$ python3 -q
>>> import numpy as np
>>> np.set_printoptions(precision=2, suppress=True, linewidth=120, floatmode="fixed")
>>> u = np.array([0, 1, 2, 0, 1, 2])
>>> J = np.array([np.roll(u, i) for i in range(6)])
>>> J
array([[0, 1, 2, 0, 1, 2],
       [2, 0, 1, 2, 0, 1],
       [1, 2, 0, 1, 2, 0],
       [0, 1, 2, 0, 1, 2],
       [2, 0, 1, 2, 0, 1],
       [1, 2, 0, 1, 2, 0]])
>>> # row 3 repeats row 0
>>> [round(float(x), 2) for x in np.linalg.svd(J, compute_uv=False)[:3]]
[6.0, 3.46, 3.46]
>>> np.argsort(-np.linalg.norm(J, axis=0).round(6), kind="stable")[:3]
array([0, 1, 2])
>>> np.linalg.cond(J) > 100
np.True_
>>> X = np.load("case5.npy")
>>> X
array([[ 3.00,  3.00,  3.00,  3.00,  1.00,  2.00],
       [ 2.00,  1.00,  3.00,  0.00,  0.00,  0.00],
       [ 0.00,  0.00, -4.00,  6.00,  2.00, -6.00],
       [ 0.00,  0.00,  4.00, -2.00,  3.00,  9.00],
       [ 0.00,  0.00,  3.00, -6.00, -8.00,  9.00],
       [ 0.00,  0.00, -6.00,  8.00, -6.00,  7.00]])
>>> th = np.radians(67)
>>> R = np.eye(6)
>>> R[2, 2] = R[1, 1] = np.cos(th)
>>> R[2, 1], R[1, 2] = -np.sin(th), np.sin(th)
>>> R
array([[ 1.00,  0.00,  0.00,  0.00,  0.00,  0.00],
       [ 0.00,  0.39,  0.92,  0.00,  0.00,  0.00],
       [ 0.00, -0.92,  0.39,  0.00,  0.00,  0.00],
       [ 0.00,  0.00,  0.00,  1.00,  0.00,  0.00],
       [ 0.00,  0.00,  0.00,  0.00,  1.00,  0.00],
       [ 0.00,  0.00,  0.00,  0.00,  0.00,  1.00]])
>>> B = X @ R.T
>>> np.allclose(np.linalg.norm(X, axis=1), np.linalg.norm(B, axis=1))
True
>>> np.abs(B - X).max(axis=0)
array([0.00, 5.52, 4.59, 0.00, 0.00, 0.00])
>>> B
array([[ 3.00,  3.93, -1.59,  3.00,  1.00,  2.00],
       [ 2.00,  3.15,  0.25,  0.00,  0.00,  0.00],
       [ 0.00, -3.68, -1.56,  6.00,  2.00, -6.00],
       [ 0.00,  3.68,  1.56, -2.00,  3.00,  9.00],
       [ 0.00,  2.76,  1.17, -6.00, -8.00,  9.00],
       [ 0.00, -5.52, -2.34,  8.00, -6.00,  7.00]])
>>> np.linalg.svd(X, compute_uv=False), np.linalg.svd(B, compute_uv=False)
(array([18.20, 13.91,  8.73,  5.52,  0.76,  0.17]), array([18.20, 13.91,  8.73,  5.52,  0.76,  0.17]))
>>> m1 = np.loadtxt("run7.csv", delimiter=",")
>>> m1
array([[-0.02, -0.02, -0.03],
       [ 0.00, -0.01,  0.01],
       [ 1.49,  0.52,  1.08],
       [-1.47, -0.52, -1.13],
       [-1.54, -0.53, -1.11],
       [ 3.03,  0.98,  2.19],
       [ 3.01,  0.99,  2.17],
       [-1.52, -0.50, -1.12],
       [ 3.00,  1.02,  2.24],
       [-1.48, -0.51, -1.07],
       [ 3.03,  1.01,  2.19],
       [ 1.52,  0.46,  1.11],
       [ 0.00,  0.02,  0.00],
       [-0.03,  0.01, -0.01],
       [ 1.48,  0.51,  1.09],
       [ 3.01,  1.01,  2.23],
       [-3.01, -1.00, -2.20],
       [-2.97, -1.00, -2.24],
       [-3.01, -1.02, -2.21],
       [-3.00, -0.98, -2.21],
       [-2.99, -0.97, -2.16]])
>>> W2 = m1[[1, 19]].astype(float)
>>> for _ in range(6):
...     idx = np.linalg.norm(m1[:, None] - W2, axis=-1).argmin(axis=1)
...     W2 = np.array([m1[idx == j].mean(axis=0) for j in range(2)])
... 
>>> idx
array([0, 0, 0, 1, 1, 0, 0, 1, 0, 1, 0, 0, 0, 0, 0, 0, 1, 1, 1, 1, 1])
>>> np.bincount(idx)
array([12,  9])
>>> mat = np.load("mat.npy")
>>> mat
array([[ 3.39,  1.99,  1.05, -2.38,  1.68],
       [ 0.38, -3.10, -3.59,  1.52, -0.16],
       [-3.96, -1.16,  0.08,  2.15, -1.84],
       [ 1.14,  3.07,  3.03, -2.09,  0.82],
       [ 1.16, -2.95, -3.69,  1.14,  0.19],
       [ 0.84,  3.11,  3.18, -2.00,  0.69],
       [-2.73,  2.22,  3.42, -0.15, -0.95],
       [ 3.53,  1.84,  0.83, -2.35,  1.72],
       [ 4.03, -0.54, -2.00, -1.26,  1.69],
       [-2.75,  2.20,  3.41, -0.13, -0.96],
       [-0.79,  3.03,  3.66, -1.33, -0.02],
       [ 1.83,  2.91,  2.61, -2.27,  1.10],
       [ 2.15,  2.80,  2.37, -2.33,  1.23],
       [-2.53,  2.35,  3.50, -0.29, -0.85],
       [ 4.06,  0.89, -0.41, -2.04,  1.85],
       [ 4.09,  0.78, -0.55, -1.99,  1.85],
       [-4.12,  0.19,  1.64,  1.48, -1.76],
       [-2.75,  2.21,  3.41, -0.13, -0.96],
       [ 3.92, -0.83, -2.29, -1.06,  1.61],
       [ 2.70,  2.53,  1.88, -2.40,  1.43],
       [-3.89, -1.30, -0.10,  2.20, -1.82],
       [ 3.33,  2.05,  1.13, -2.38,  1.66],
       [ 2.90, -2.09, -3.34,  0.01,  1.03],
       [ 4.00, -0.64, -2.10, -1.19,  1.66],
       [-3.36, -2.02, -1.09,  2.38, -1.67],
       [-3.87, -1.34, -0.16,  2.21, -1.82]])
>>> J @ np.ones(6)
array([6.00, 6.00, 6.00, 6.00, 6.00, 6.00])
>>> (J @ J)[0]
array([8, 8, 2, 8, 8, 2])
>>> np.sort(np.abs(np.fft.fft(J[0]))), np.round(np.sort(np.linalg.svd(J, compute_uv=False)), 2) + 0
(array([0.00, 0.00, 0.00, 3.46, 3.46, 6.00]), array([0.00, 0.00, 0.00, 3.46, 3.46, 6.00]))
